% python3 -q
>>> import numpy as np
>>> from numpy import linalg as LA
>>> np.set_printoptions(suppress=True, linewidth=140)
>>> K = np.loadtxt("w.csv", delimiter=",")
>>> print(K)
[[-0.24 -0.51  0.19 -0.01 -0.42 -0.08  0.04 -0.05 -0.42  0.06  0.28  0.01 -0.21]
 [ 0.39 -0.66  0.59  0.33  0.11  0.57 -0.3  -0.11 -0.35 -0.21  0.82 -1.05  0.23]
 [ 0.12  0.28 -0.04  0.3   0.96 -0.35  0.35 -0.04  0.79 -0.13 -0.71  0.23  0.69]
 [-0.19  0.6  -0.1   0.01  0.67 -0.93  0.39 -0.06  0.23 -0.2  -1.13  1.09  0.4 ]]
>>> M2 = np.array([[-2, 0, 2],
...     [2, -1, 2],
...     [1, 1, 2],
...     [-1, -1, 1],
...     [0, 3, -3],
...     [2, -1, 0],
...     [2, 2, -1],
...     [-1, -3, 2],
...     [-3, 1, 3],
...     [3, -3, -2],
...     [3, 3, -2],
...     [2, -1, 1],
...     [2, -2, -1]])
>>> print(np.round(np.einsum("ik,kj->ji", K, M2), 2))
[[ 1.51  0.05 -3.03 -1.25]
 [ 0.41  3.74  0.87 -1.26]
 [-1.73 -2.83  1.3   2.15]]
>>> print(np.round(np.einsum("ik,kj->ij", K, M2), 2))
[[ 1.51  0.41 -1.73]
 [ 0.05  3.74 -2.83]
 [-3.03  0.87  1.3 ]
 [-1.25 -1.26  2.15]]
>>> theta = np.radians(180)
>>> Rm = np.eye(13)
>>> Rm[5, 5] = Rm[4, 4] = np.cos(theta)
>>> Rm[5, 4], Rm[4, 5] = -np.sin(theta), np.sin(theta)
>>> M2 = K @ Rm.T
>>> print(M2.round(2))
[[-0.24 -0.51  0.19 -0.01  0.42  0.08  0.04 -0.05 -0.42  0.06  0.28  0.01 -0.21]
 [ 0.39 -0.66  0.59  0.33 -0.11 -0.57 -0.3  -0.11 -0.35 -0.21  0.82 -1.05  0.23]
 [ 0.12  0.28 -0.04  0.3  -0.96  0.35  0.35 -0.04  0.79 -0.13 -0.71  0.23  0.69]
 [-0.19  0.6  -0.1   0.01 -0.67  0.93  0.39 -0.06  0.23 -0.2  -1.13  1.09  0.4 ]]
>>> print(np.round(LA.svd(K, compute_uv=False), 2), np.round(LA.svd(M2, compute_uv=False), 2))
[3.   1.5  0.75 0.38] [3.   1.5  0.75 0.38]
>>> t3 = np.stack([M2, 4 * M2, M2[::-1]])
>>> print(t3.shape)
(3, 4, 13)
>>> print(np.round(np.einsum("bij,cij->bc", t3, t3), 2))
[[ 11.94  47.77  -4.27]
 [ 47.77 191.07 -17.1 ]
 [ -4.27 -17.1   11.94]]
>>> print(LA.matrix_rank(t3.reshape(3, -1)))
2
>>> print(LA.matrix_rank(t3))
[4 4 4]
>>> X = np.load("run8.npy")
>>> print(X)
[[ 0  2  0  2  0 -2  0]
 [-2 -2 -1  1 -2  2  2]
 [ 2 -1  1  0  2 -2 -1]
 [-2  2  2  0  0 -2  1]
 [-1 -2  1  2  2  0 -1]
 [-2 -1  2  1 -1  0  1]
 [ 2  2 -2 -2  2  1  1]]
>>> theta = np.radians(180)
>>> Rm = np.eye(7)
>>> Rm[0, 0] = Rm[6, 6] = np.cos(theta)
>>> Rm[0, 6], Rm[6, 0] = -np.sin(theta), np.sin(theta)
>>> print(Rm.round(2) + 0)
[[-1.  0.  0.  0.  0.  0.  0.]
 [ 0.  1.  0.  0.  0.  0.  0.]
 [ 0.  0.  1.  0.  0.  0.  0.]
 [ 0.  0.  0.  1.  0.  0.  0.]
 [ 0.  0.  0.  0.  1.  0.  0.]
 [ 0.  0.  0.  0.  0.  1.  0.]
 [ 0.  0.  0.  0.  0.  0. -1.]]
>>> M2 = X @ Rm.T
>>> print(M2.round(2))
[[ 0.  2.  0.  2.  0. -2.  0.]
 [ 2. -2. -1.  1. -2.  2. -2.]
 [-2. -1.  1.  0.  2. -2.  1.]
 [ 2.  2.  2.  0.  0. -2. -1.]
 [ 1. -2.  1.  2.  2.  0.  1.]
 [ 2. -1.  2.  1. -1.  0. -1.]
 [-2.  2. -2. -2.  2.  1. -1.]]
>>> print(np.round(LA.svd(X, compute_uv=False), 2), np.round(LA.svd(M2, compute_uv=False), 2))
[6.7  5.72 4.76 2.57 2.36 1.48 0.6 ] [6.7  5.72 4.76 2.57 2.36 1.48 0.6 ]
>>> x0 = np.array([2, -1, 3, -3, 2, 3, 1])
>>> y = M2 @ x0
>>> b, lr = np.zeros(7), 1 / LA.norm(M2, 2) ** 2
>>> for i in range(8):
...     b -= lr * M2.T @ (M2 @ b - y)
...     if i % 2 == 0: print(i, round(LA.norm(M2 @ b - y), 2))
... 
0 12.23
2 8.9
4 6.78
6 5.27
>>> print(np.round(LA.cond(M2), 2))
11.15
>>> print(b.round(2))
[ 1.21 -1.61  1.83 -2.16  1.38  1.62  0.06]
>>> rng = np.random.default_rng(629939)
>>> idx = rng.permutation(7)
>>> print(idx)
[4 1 5 3 0 6 2]
>>> M2 = X[idx][:, idx]
>>> print(np.trace(M2))
2
>>> print(np.round(np.sort(np.abs(LA.eigvals(M2))), 2))
[1.9  1.9  2.25 3.21 3.21 3.29 3.56]
>>> print(M2)
[[ 2 -2  0  2 -1 -1  1]
 [-2 -2  2  1 -2  2 -1]
 [-1 -1  0  1 -2  1  2]
 [ 0  2 -2  0 -2  1  2]
 [ 0  2 -2  2  0  0  0]
 [ 2  2  1 -2  2  1 -2]
 [ 2 -1 -2  0  2 -1  1]]
>>> print(np.diag(M2))
[ 2 -2  0  0  0  1  1]
>>> q, Rm = LA.qr(X)
>>> print(np.round(q.T @ q, 2) + 0)
[[1. 0. 0. 0. 0. 0. 0.]
 [0. 1. 0. 0. 0. 0. 0.]
 [0. 0. 1. 0. 0. 0. 0.]
 [0. 0. 0. 1. 0. 0. 0.]
 [0. 0. 0. 0. 1. 0. 0.]
 [0. 0. 0. 0. 0. 1. 0.]
 [0. 0. 0. 0. 0. 0. 1.]]
>>> print(round(float(np.trace(q @ q.T)), 2))
7.0
>>> print(q.shape, Rm.shape)
(7, 7) (7, 7)
>>> print(np.allclose(X, X.T))
False
>>> print(np.trace(X))
2
>>> print(np.round(np.sort(np.abs(LA.eigvals(X))), 2))
[1.9  1.9  2.25 3.21 3.21 3.29 3.56]
>>> print(np.round(np.abs(LA.eigvals(X)).max(), 2))
3.56
>>> print(X @ X)
[[ -4   2  -2   0  -2   0   4]
 [  2   9   1 -12   0   2   4]
 [  4   1   2   7   8  -9  -8]
 [  6  -6  -6  -6   4   5   1]
 [ -2  -1  11   2   8  -9  -6]
 [  7   2   2  -9   6  -3  -1]
 [ -6  -5  -6   9  -3   9   4]]
>>> print(round(float(LA.det(X)), 2))
-984.0
>>> M = np.loadtxt("block16.csv", delimiter=",")
>>> print(M)
[[  5.   2.  -7.]
 [ -2.  -5. -10.]
 [  6. -12.  -3.]
 [ 10.  -5.  -2.]
 [ 11.  -3.  -7.]
 [ 17.   2.  -4.]
 [ 20.   1.   1.]
 [ 12.  -8.  -3.]
 [  9.   0. -11.]
 [ 11.   0.  -5.]
 [ 13.  -6.  -6.]
 [ 11.  -9.  -1.]
 [ 13.  -5.   3.]
 [ 22. -10.  10.]
 [ 28.  -6.  10.]
 [ 20.  -6.  19.]
 [ 28.  -7.  21.]
 [ 37.  -8.  23.]
 [ 29.  -7.  29.]
 [ 21.  -9.  24.]
 [ 20. -16.  23.]
 [ 20. -19.  25.]
 [ 12. -25.  19.]
 [ 12. -17.  13.]
 [ 10. -17.   6.]
 [  4. -15.   8.]
 [ -4.  -6.  12.]
 [  3.   2.  20.]
 [  4.  -5.  16.]
 [ 12.   1.   9.]
 [ 18.   8.   6.]
 [ 15.  15.   1.]
 [  6.  19.  -8.]
 [  2.  11.  -5.]
 [ -3.  19.   0.]
 [ -6.  11.   3.]
 [-15.  11.  -5.]
 [-18.  13.   1.]
 [-14.  10.   1.]
 [-18.   4.   7.]
 [-10.  10.   2.]
 [ -7.  19.  -7.]
 [-16.  11.   1.]
 [ -9.  17.   3.]]
>>> left, sv, Vh = LA.svd(M, full_matrices=False)
>>> print(sv.round(2))
[126.36  57.79  54.26]
>>> print(np.round(left.T @ M @ Vh.T, 2) + 0)
[[126.36   0.     0.  ]
 [  0.    57.79   0.  ]
 [  0.     0.    54.26]]
>>> print(np.round(np.cumsum(sv ** 2) / np.sum(sv ** 2), 2))
[0.72 0.87 1.  ]
>>> print(np.abs(left[:, 0]).round(6).argmax())
17
>>> print((sv > 1e-8).sum())
3
>>> print(left.shape, sv.shape, Vh.shape)
(44, 3) (3,) (3, 3)
>>> print(np.round(sv / sv[0], 2))
[1.   0.46 0.43]
